In [1]: import numpy as np

In [2]: np.set_printoptions(precision=1, suppress=True, linewidth=140, floatmode="fixed")

In [3]: rnd = lambda a: np.round(a, 1) + 0

In [4]: M2 = np.array([[7, -8], [-1, -1]])

In [5]: C = np.array([[0, 0], [-2, -2]])

In [6]: W0 = np.block([[M2, np.zeros((2, 2))], [np.zeros((2, 2)), C]])

In [7]: W0
Out[7]: 
array([[ 7.0, -8.0,  0.0,  0.0],
       [-1.0, -1.0,  0.0,  0.0],
       [ 0.0,  0.0,  0.0,  0.0],
       [ 0.0,  0.0, -2.0, -2.0]])

In [8]: left, sig, Vt = np.linalg.svd(W0)

In [9]: rnd(sig)
Out[9]: array([10.6,  2.8,  1.4,  0.0])

In [10]: M2 = left[:, :3] @ np.diag(sig[:3]) @ Vt[:3]

In [11]: rnd(np.abs(W0 - M2).max())
Out[11]: np.float64(0.0)

In [12]: print(rnd(np.linalg.norm(W0 - M2) / np.linalg.norm(W0)))
0.0

In [13]: rnd(M2)
Out[13]: 
array([[ 7.0, -8.0,  0.0,  0.0],
       [-1.0, -1.0,  0.0,  0.0],
       [ 0.0,  0.0,  0.0,  0.0],
       [ 0.0,  0.0, -2.0, -2.0]])

In [14]: rank = np.linalg.matrix_rank(M2)

In [15]: rank
Out[15]: np.int64(3)

In [16]: ns = np.linalg.svd(M2)[2][rank:].T

In [17]: [int(np.linalg.matrix_rank(M2[:i])) for i in range(1, len(M2) + 1)]
Out[17]: [1, 2, 2, 3]

In [18]: print([int(np.linalg.matrix_rank(np.delete(M2, i, axis=0))) for i in range(4)])
[2, 2, 3, 2]

In [19]: rnd(ns @ ns.T)
Out[19]: 
array([[ 0.0,  0.0,  0.0,  0.0],
       [ 0.0,  0.0,  0.0,  0.0],
       [ 0.0,  0.0,  0.5, -0.5],
       [ 0.0,  0.0, -0.5,  0.5]])

In [20]: ns.shape
Out[20]: (4, 1)

In [21]: M2 @ ns
Out[21]: 
array([[0.0],
       [0.0],
       [0.0],
       [0.0]])

In [22]: u = np.array([2, 1, 1])

In [23]: X = u[np.abs(np.subtract.outer(np.arange(3), np.arange(3)))]

In [24]: X
Out[24]: 
array([[2, 1, 1],
       [1, 2, 1],
       [1, 1, 2]])

In [25]: ev, vecs = np.linalg.eig(X)

In [26]: rnd(np.prod(ev))
Out[26]: np.float64(4.0)

In [27]: rnd(np.sort(np.linalg.eigvals(X.T)))
Out[27]: array([1.0, 1.0, 4.0])

In [28]: rnd(np.sort(np.linalg.eigvals(np.linalg.inv(X))))
Out[28]: array([0.2, 1.0, 1.0])

In [29]: print(rnd(X @ vecs[:, 0] - ev[0] * vecs[:, 0]))
[0.0 0.0 0.0]

In [30]: ev, vecs = np.linalg.eigh(X)

In [31]: print(rnd(np.abs(vecs[:, -1])))
[0.6 0.6 0.6]

In [32]: rnd(np.linalg.svd(X, compute_uv=False))
Out[32]: array([4.0, 1.0, 1.0])

In [33]: rnd(np.linalg.eigvalsh(X @ X))
Out[33]: array([ 1.0,  1.0, 16.0])

In [34]: rnd(ev.sum()), np.trace(X)
Out[34]: (np.float64(6.0), np.int64(6))

In [35]: rnd(vecs @ np.diag(ev) @ vecs.T)
Out[35]: 
array([[2.0, 1.0, 1.0],
       [1.0, 2.0, 1.0],
       [1.0, 1.0, 2.0]])

In [36]: print(np.unique(ev.round(6) + 0, return_counts=True)[1])
[2 1]

In [37]: Q = X.astype(float).copy()

In [38]: for j in range(3):
    ...:     Q[:, j] -= Q[:, :j] @ (Q[:, :j].T @ Q[:, j])
    ...:     Q[:, j] /= np.linalg.norm(Q[:, j])
    ...: 

In [39]: rnd(Q.T @ Q)
Out[39]: 
array([[1.0, 0.0, 0.0],
       [0.0, 1.0, 0.0],
       [0.0, 0.0, 1.0]])

In [40]: print(rnd(Q.T @ X))
[[2.4 2.0 2.0]
 [0.0 1.4 0.6]
 [0.0 0.0 1.2]]

In [41]: arr = np.load("out19.npy")

In [42]: print(arr)
[[-0.1  0.3  0.1]
 [ 1.6 -1.0 -0.8]
 [ 1.4  0.5 -0.7]
 [-2.1 -1.5  1.1]
 [ 3.7  1.0 -1.9]
 [-1.6 -0.8  0.9]
 [ 0.4 -0.4 -0.1]
 [ 0.3  0.8 -0.1]
 [ 0.3 -1.6 -0.1]
 [-1.0  0.3  0.4]
 [ 3.8  0.2 -1.9]
 [ 2.4  1.4 -1.2]
 [-0.1 -0.3  0.0]
 [ 0.0 -1.1 -0.1]
 [ 0.6  1.3 -0.4]]

In [43]: rng = np.random.default_rng(46)

In [44]: idx = rng.permutation(3)

In [45]: M2 = arr[:, idx] * rng.choice([-1, 1], 3)

In [46]: M2
Out[46]: 
array([[-0.1, -0.3, -0.1],
       [ 1.6,  1.0,  0.8],
       [ 1.4, -0.5,  0.7],
       [-2.1,  1.5, -1.1],
       [ 3.7, -1.0,  1.9],
       [-1.6,  0.8, -0.9],
       [ 0.4,  0.4,  0.1],
       [ 0.3, -0.8,  0.1],
       [ 0.3,  1.6,  0.1],
       [-1.0, -0.3, -0.4],
       [ 3.8, -0.2,  1.9],
       [ 2.4, -1.4,  1.2],
       [-0.1,  0.3, -0.0],
       [ 0.0,  1.1,  0.1],
       [ 0.6, -1.3,  0.4]])

In [47]: left, _, Vt = np.linalg.svd(arr.T @ M2)

In [48]: rnd(np.linalg.lstsq(arr, M2)[0])
Out[48]: 
array([[ 1.0,  0.0,  0.0],
       [ 0.0, -1.0,  0.0],
       [ 0.0,  0.0, -1.0]])

In [49]: rnd(left @ Vt)
Out[49]: 
array([[ 1.0,  0.0,  0.0],
       [ 0.0, -1.0,  0.0],
       [ 0.0,  0.0, -1.0]])

In [50]: idx = M2[:, 2] > np.median(M2[:, 2])

In [51]: u = M2[idx].mean(axis=0) - M2[~idx].mean(axis=0)

In [52]: ((M2 - M2.mean(axis=0)) @ u > 0).astype(int)
Out[52]: array([0, 1, 1, 0, 1, 0, 0, 0, 0, 0, 1, 1, 0, 0, 1])

In [53]: idx.astype(int)
Out[53]: array([0, 1, 1, 0, 1, 0, 0, 0, 0, 0, 1, 1, 0, 0, 1])

In [54]: rnd(u)
Out[54]: array([ 2.7, -1.0,  1.4])
